$ ipython --no-banner

In [1]: import numpy as np

In [2]: from numpy import linalg as LA

In [3]: np.set_printoptions(precision=2, suppress=True, linewidth=120, legacy="1.25")

In [4]: other = np.array([[3, 8, -5, -6, -1, 5, -7, 9, 5, -3],
   ...:     [7, 7, 3, 1, -5, 4, -6, 5, -7, -7],
   ...:     [0, 5, 7, 5, -3, 4, 4, 0, -3, -9],
   ...:     [7, 9, 6, 4, -9, -7, 1, -4, -9, 5],
   ...:     [-8, -8, 3, 0, 3, -5, 1, 4, 7, 8],
   ...:     [-4, -4, 9, -3, -1, -1, 6, 4, 4, 9],
   ...:     [-2, -5, 5, -2, -1, -5, 5, -7, 7, 6],
   ...:     [5, 3, -8, 3, -6, -3, 1, 3, 1, 1],
   ...:     [-1, -5, -9, 1, -9, 4, -5, -9, 6, 4],
   ...:     [-1, 9, 1, 8, 6, 1, 7, -3, -4, 1]])

In [5]: W0 = np.tril(other)

In [6]: W0
Out[6]: 
array([[ 3,  0,  0,  0,  0,  0,  0,  0,  0,  0],
       [ 7,  7,  0,  0,  0,  0,  0,  0,  0,  0],
       [ 0,  5,  7,  0,  0,  0,  0,  0,  0,  0],
       [ 7,  9,  6,  4,  0,  0,  0,  0,  0,  0],
       [-8, -8,  3,  0,  3,  0,  0,  0,  0,  0],
       [-4, -4,  9, -3, -1, -1,  0,  0,  0,  0],
       [-2, -5,  5, -2, -1, -5,  5,  0,  0,  0],
       [ 5,  3, -8,  3, -6, -3,  1,  3,  0,  0],
       [-1, -5, -9,  1, -9,  4, -5, -9,  6,  0],
       [-1,  9,  1,  8,  6,  1,  7, -3, -4,  1]])

In [7]: # triangular, det is the product of the diagonal

In [8]: theta = np.radians(72)

In [9]: Rm = np.eye(10)

In [10]: Rm[4, 4] = Rm[7, 7] = np.cos(theta)

In [11]: Rm[4, 7], Rm[7, 4] = -np.sin(theta), np.sin(theta)

In [12]: Rm
Out[12]: 
array([[ 1.  ,  0.  ,  0.  ,  0.  ,  0.  ,  0.  ,  0.  ,  0.  ,  0.  ,  0.  ],
       [ 0.  ,  1.  ,  0.  ,  0.  ,  0.  ,  0.  ,  0.  ,  0.  ,  0.  ,  0.  ],
       [ 0.  ,  0.  ,  1.  ,  0.  ,  0.  ,  0.  ,  0.  ,  0.  ,  0.  ,  0.  ],
       [ 0.  ,  0.  ,  0.  ,  1.  ,  0.  ,  0.  ,  0.  ,  0.  ,  0.  ,  0.  ],
       [ 0.  ,  0.  ,  0.  ,  0.  ,  0.31,  0.  ,  0.  , -0.95,  0.  ,  0.  ],
       [ 0.  ,  0.  ,  0.  ,  0.  ,  0.  ,  1.  ,  0.  ,  0.  ,  0.  ,  0.  ],
       [ 0.  ,  0.  ,  0.  ,  0.  ,  0.  ,  0.  ,  1.  ,  0.  ,  0.  ,  0.  ],
       [ 0.  ,  0.  ,  0.  ,  0.  ,  0.95,  0.  ,  0.  ,  0.31,  0.  ,  0.  ],
       [ 0.  ,  0.  ,  0.  ,  0.  ,  0.  ,  0.  ,  0.  ,  0.  ,  1.  ,  0.  ],
       [ 0.  ,  0.  ,  0.  ,  0.  ,  0.  ,  0.  ,  0.  ,  0.  ,  0.  ,  1.  ]])

In [13]: other = W0 @ Rm.T

In [14]: LA.svd(W0, compute_uv=False), LA.svd(other, compute_uv=False)
Out[14]: 
(array([24.57, 22.32, 13.17, 11.43,  8.4 ,  4.55,  3.38,  1.29,  0.16,  0.07]),
 array([24.57, 22.32, 13.17, 11.43,  8.4 ,  4.55,  3.38,  1.29,  0.16,  0.07]))

In [15]: np.allclose(LA.norm(W0, axis=1), LA.norm(other, axis=1))
Out[15]: True

In [16]: other = np.array([[4, -1],
    ...:     [3, 1],
    ...:     [9, -9],
    ...:     [2, -3],
    ...:     [0, -5],
    ...:     [-6, 0],
    ...:     [6, 6],
    ...:     [8, -6],
    ...:     [5, -2],
    ...:     [9, -8]])

In [17]: LA.matrix_rank(np.vstack([Rm, other.T]))
Out[17]: 10

In [18]: other.T @ Rm.T
Out[18]: 
array([[ 4.  ,  3.  ,  9.  ,  2.  , -7.61, -6.  ,  6.  ,  2.47,  5.  ,  9.  ],
       [-1.  ,  1.  , -9.  , -3.  ,  4.16,  0.  ,  6.  , -6.61, -2.  , -8.  ]])

In [19]: np.vstack([Rm, other.T]).shape
Out[19]: (12, 10)

In [20]: LA.matrix_rank(Rm @ other)
Out[20]: 2

In [21]: np.einsum("ij->j", Rm)
Out[21]: array([ 1.  ,  1.  ,  1.  ,  1.  ,  1.26,  1.  ,  1.  , -0.64,  1.  ,  1.  ])

In [22]: np.einsum("ik,kj->ji", Rm, other)
Out[22]: 
array([[ 4.  ,  3.  ,  9.  ,  2.  , -7.61, -6.  ,  6.  ,  2.47,  5.  ,  9.  ],
       [-1.  ,  1.  , -9.  , -3.  ,  4.16,  0.  ,  6.  , -6.61, -2.  , -8.  ]])

In [23]: Rm @ other
Out[23]: 
array([[ 4.  , -1.  ],
       [ 3.  ,  1.  ],
       [ 9.  , -9.  ],
       [ 2.  , -3.  ],
       [-7.61,  4.16],
       [-6.  ,  0.  ],
       [ 6.  ,  6.  ],
       [ 2.47, -6.61],
       [ 5.  , -2.  ],
       [ 9.  , -8.  ]])

In [24]: def softmax(z):
    ...:     e = np.exp(z - z.max(axis=-1, keepdims=True))
    ...:     return e / e.sum(axis=-1, keepdims=True)
    ...: 

In [25]: np.round(softmax(10 * W0[1]), 2) + 0
Out[25]: array([0.5, 0.5, 0. , 0. , 0. , 0. , 0. , 0. , 0. , 0. ])

In [26]: np.round(softmax(W0[1] + -2), 2) + 0
Out[26]: array([0.5, 0.5, 0. , 0. , 0. , 0. , 0. , 0. , 0. , 0. ])

In [27]: softmax(W0).sum(axis=1)
Out[27]: array([1., 1., 1., 1., 1., 1., 1., 1., 1., 1.])

In [28]: S = W0 @ W0.T / np.sqrt(10)

In [29]: np.round(softmax(S)[1] @ W0, 2) + 0
Out[29]: array([7.  , 8.98, 5.93, 3.95, 0.  , 0.  , 0.  , 0.  , 0.  , 0.  ])

In [30]: np.round(softmax(S + np.triu(np.full(S.shape, -np.inf), 1)), 2) + 0
Out[30]: 
array([[1., 0., 0., 0., 0., 0., 0., 0., 0., 0.],
       [0., 1., 0., 0., 0., 0., 0., 0., 0., 0.],
       [0., 0., 1., 0., 0., 0., 0., 0., 0., 0.],
       [0., 0., 0., 1., 0., 0., 0., 0., 0., 0.],
       [0., 0., 0., 0., 1., 0., 0., 0., 0., 0.],
       [0., 0., 0., 0., 0., 1., 0., 0., 0., 0.],
       [0., 0., 0., 0., 0., 0., 1., 0., 0., 0.],
       [0., 0., 0., 0., 0., 0., 0., 1., 0., 0.],
       [0., 0., 0., 0., 0., 0., 0., 0., 1., 0.],
       [0., 0., 0., 0., 0., 0., 0., 0., 0., 1.]])
